>>> import numpy as np
>>> import numpy.linalg as la
>>> np.set_printoptions(precision=1, suppress=True, linewidth=200)
>>> K = np.load("layer18.npy")
>>> K
array([[ 1.3,  0.1,  0.9],
       [ 0.5, -0.1,  2. ],
       [-7. , -2. ,  4. ],
       [-0.2, -0.9,  0.8],
       [ 0.3,  0.2,  0.1],
       [ 1.2, -0.8,  0.1],
       [-0.4, -0.5,  1.2],
       [-0.7,  0.1, -0.3],
       [ 1.7, -1.4,  1. ],
       [ 1.4, -0.7, -0.4],
       [ 1.3, -0.5,  0.9],
       [-1.3,  0.4, -0.5],
       [ 1.4, -0.3,  0.2],
       [-0.1, -1.3,  0.3],
       [ 0.4, -0.1,  0.9],
       [-0.1,  0.1,  0.6],
       [-0.7,  1.5,  0.2],
       [-0.9, -1.2,  0.2],
       [ 1.4,  0.5, -0.8],
       [ 0.3,  0.2, -0.5],
       [-0.1, -1.2, -1.9],
       [-1.3, -0.2, -1.2],
       [ 0.6,  0.4,  0.5]])
>>> Y = np.c_[K[:, :2] @ np.array([[3, 0], [0, 3]]), np.array([1, 0, 2, 0, 1, 2, 2, 3, 1, 3, 3, 0, 2, 3, 3, 2, 3, 2, 0, 0, 1, 3, 0])]
>>> Y
array([[  3.9,   0.3,   1. ],
       [  1.5,  -0.3,   0. ],
       [-21. ,  -6. ,   2. ],
       [ -0.6,  -2.7,   0. ],
       [  0.9,   0.6,   1. ],
       [  3.6,  -2.4,   2. ],
       [ -1.2,  -1.5,   2. ],
       [ -2.1,   0.3,   3. ],
       [  5.1,  -4.2,   1. ],
       [  4.2,  -2.1,   3. ],
       [  3.9,  -1.5,   3. ],
       [ -3.9,   1.2,   0. ],
       [  4.2,  -0.9,   2. ],
       [ -0.3,  -3.9,   3. ],
       [  1.2,  -0.3,   3. ],
       [ -0.3,   0.3,   2. ],
       [ -2.1,   4.5,   3. ],
       [ -2.7,  -3.6,   2. ],
       [  4.2,   1.5,   0. ],
       [  0.9,   0.6,   0. ],
       [ -0.3,  -3.6,   1. ],
       [ -3.9,  -0.6,   3. ],
       [  1.8,   1.2,   0. ]])
>>> np.round(la.lstsq(K, Y[:, 0])[0], 1) + 0
array([3., 0., 0.])
>>> la.norm(la.qr(K)[0].T @ Y, axis=0) ** 2 / ((Y ** 2).sum(axis=0) + 1e-12)
array([1. , 1. , 0.2])
>>> D = la.norm(K[:, None] - K[None], axis=-1)
>>> np.unravel_index(D.round(6).argmax(), D.shape)
(np.int64(2), np.int64(18))
>>> (D + 1e9 * np.eye(23)).round(6).argmin(axis=1)
array([10, 14, 17,  6, 22,  9,  3, 11, 10,  5,  0,  7,  5,  3, 15, 14, 11, 13, 19,  4, 21, 11,  4])
>>> la.norm(K, axis=1)
array([1.6, 2.1, 8.3, 1.2, 0.4, 1.4, 1.4, 0.8, 2.4, 1.6, 1.7, 1.4, 1.4, 1.3, 1. , 0.6, 1.7, 1.5, 1.7, 0.6, 2.2, 1.8, 0.9])
>>> D.mean(axis=1).argmax()
np.int64(2)
>>> D[:5, :5]
array([[0. , 1.4, 9.1, 1.8, 1.3],
       [1.4, 0. , 8. , 1.6, 1.9],
       [9.1, 8. , 0. , 7.6, 8.6],
       [1.8, 1.6, 7.6, 0. , 1.4],
       [1.3, 1.9, 8.6, 1.4, 0. ]])
>>> la.norm(K - K.mean(axis=0), axis=1)
array([1.5, 1.7, 8. , 0.7, 0.7, 1.4, 0.9, 1. , 2.1, 1.7, 1.5, 1.7, 1.5, 1. , 0.7, 0.5, 2. , 1.2, 2. , 1.1, 2.4, 2. , 1. ])
>>> np.flatnonzero(D[0] < D.mean() / 2)
array([ 0, 10, 12, 14, 22])
>>> D[0]
array([0. , 1.4, 9.1, 1.8, 1.3, 1.2, 1.8, 2.3, 1.6, 1.5, 0.6, 3. , 0.8, 2.1, 0.9, 1.4, 2.5, 2.6, 1.7, 1.7, 3.4, 3.4, 0.9])
>>> proj = K @ la.solve(K.T @ K, K.T)
>>> np.allclose(proj @ proj, proj)
True
>>> round(np.trace(proj), 1)
np.float64(3.0)
>>> rng = np.random.default_rng(5)
>>> idx = rng.permutation(3)
>>> Y = K[:, idx] * rng.choice([-1, 1], 3)
>>> Y
array([[-0.1,  0.9, -1.3],
       [ 0.1,  2. , -0.5],
       [ 2. ,  4. ,  7. ],
       [ 0.9,  0.8,  0.2],
       [-0.2,  0.1, -0.3],
       [ 0.8,  0.1, -1.2],
       [ 0.5,  1.2,  0.4],
       [-0.1, -0.3,  0.7],
       [ 1.4,  1. , -1.7],
       [ 0.7, -0.4, -1.4],
       [ 0.5,  0.9, -1.3],
       [-0.4, -0.5,  1.3],
       [ 0.3,  0.2, -1.4],
       [ 1.3,  0.3,  0.1],
       [ 0.1,  0.9, -0.4],
       [-0.1,  0.6,  0.1],
       [-1.5,  0.2,  0.7],
       [ 1.2,  0.2,  0.9],
       [-0.5, -0.8, -1.4],
       [-0.2, -0.5, -0.3],
       [ 1.2, -1.9,  0.1],
       [ 0.2, -1.2,  1.3],
       [-0.4,  0.5, -0.6]])
>>> U, _, vt = la.svd(K.T @ Y)
>>> np.round(la.lstsq(K, Y)[0], 1) + 0
array([[ 0.,  0., -1.],
       [-1.,  0.,  0.],
       [ 0.,  1.,  0.]])
>>> idx
array([1, 2, 0])
>>> cen = (K - K.mean(axis=0)) / K.std(axis=0)
>>> cen.std(axis=0)
array([1., 1., 1.])
>>> b = la.lstsq(np.delete(cen, 2, axis=1), cen[:, 2])[0]
>>> b
array([-0.4, -0.2])
>>> np.abs(b).argmax()
np.int64(0)
>>> round(1 - np.var(cen[:, 2] - np.delete(cen, 2, axis=1) @ b), 1)
np.float64(0.3)
>>> arr = np.arange(30).reshape(5, 6) + 3
>>> arr
array([[ 3,  4,  5,  6,  7,  8],
       [ 9, 10, 11, 12, 13, 14],
       [15, 16, 17, 18, 19, 20],
       [21, 22, 23, 24, 25, 26],
       [27, 28, 29, 30, 31, 32]])
>>> # null space of dimension 4
>>> np.allclose(arr[:-1].T @ la.lstsq(arr[:-1].T, arr[-1])[0], arr[-1])
True
>>> np.abs(np.diag(la.qr(arr)[1])) > 1e-9
array([ True,  True, False, False, False])
>>> np.unique(arr.round(6), axis=0).shape
(5, 6)
>>> np.unravel_index(np.abs(arr).argmax(), arr.shape)
(np.int64(4), np.int64(5))
>>> np.abs(arr).max()
np.int64(32)
>>> arr.sum(axis=1)
array([ 33,  69, 105, 141, 177])
>>> np.round(la.svd(arr, compute_uv=False), 1) + 0
array([106.9,   4.1,   0. ,   0. ,   0. ])
>>> np.diff(arr, axis=0)
array([[6, 6, 6, 6, 6, 6],
       [6, 6, 6, 6, 6, 6],
       [6, 6, 6, 6, 6, 6],
       [6, 6, 6, 6, 6, 6]])
>>> arr.sum(axis=0)
array([ 75,  80,  85,  90,  95, 100])
>>> u = np.array([-3, 2, 3])
>>> np.convolve(arr[4], u)
array([-81, -30,  50,  52,  54,  56, 157,  96])
>>> feats = np.load("mat.npy")
>>> feats
array([[ 1,  0,  0,  0,  0],
       [ 6,  1,  0,  0,  0],
       [-6, -5,  1,  0,  0],
       [-6,  5,  6,  1,  0],
       [ 9,  1, -8,  5,  1]])
>>> # triangular, det is the product of the diagonal
>>> round(la.det(feats), 1)
np.float64(1.0)
>>> np.trace(feats)
np.int64(5)
>>> la.matrix_power(feats, 4)
array([[   1,    0,    0,    0,    0],
       [  24,    1,    0,    0,    0],
       [-204,  -20,    1,    0,    0],
       [-780, -160,   24,    1,    0],
       [ 120, -206,  148,   20,    1]])
>>> np.allclose(feats, feats.T)
False
>>> np.allclose(feats @ feats.T, feats.T @ feats)
False
>>> (feats - feats.T) / 2
array([[ 0. , -3. ,  3. ,  3. , -4.5],
       [ 3. ,  0. ,  2.5, -2.5, -0.5],
       [-3. , -2.5,  0. , -3. ,  4. ],
       [-3. ,  2.5,  3. ,  0. , -2.5],
       [ 4.5,  0.5, -4. ,  2.5,  0. ]])
>>> round(np.abs(la.eigvals(feats)).max(), 1)
np.float64(1.0)
>>> feats @ feats
array([[  1,   0,   0,   0,   0],
       [ 12,   1,   0,   0,   0],
       [-42, -10,   1,   0,   0],
       [-18, -20,  12,   1,   0],
       [ 42,  67,  14,  10,   1]])
>>> idx = K[:, 2] > np.median(K[:, 2])
>>> u = K[idx].mean(axis=0) - K[~idx].mean(axis=0)
>>> u
array([-0.3, -0.4,  1.6])
>>> ((K - K.mean(axis=0)) @ u > 0).astype(int)
array([1, 1, 1, 1, 0, 0, 1, 0, 1, 0, 1, 0, 0, 1, 1, 1, 0, 1, 0, 0, 0, 0, 0])
>>> x = np.array([2, 0, 3, 0, 0])
>>> feats @ np.eye(5)[2]
array([ 0.,  0.,  1.,  6., -8.])
>>> feats @ x
array([ 2, 12, -9,  6, -6])
>>> np.sign((feats @ x).round(6))
array([ 1,  1, -1,  1, -1])
>>> (feats * x).sum(axis=1)
array([ 2, 12, -9,  6, -6])
>>> feats @ np.ones(5)
array([  1.,   7., -10.,   6.,   8.])
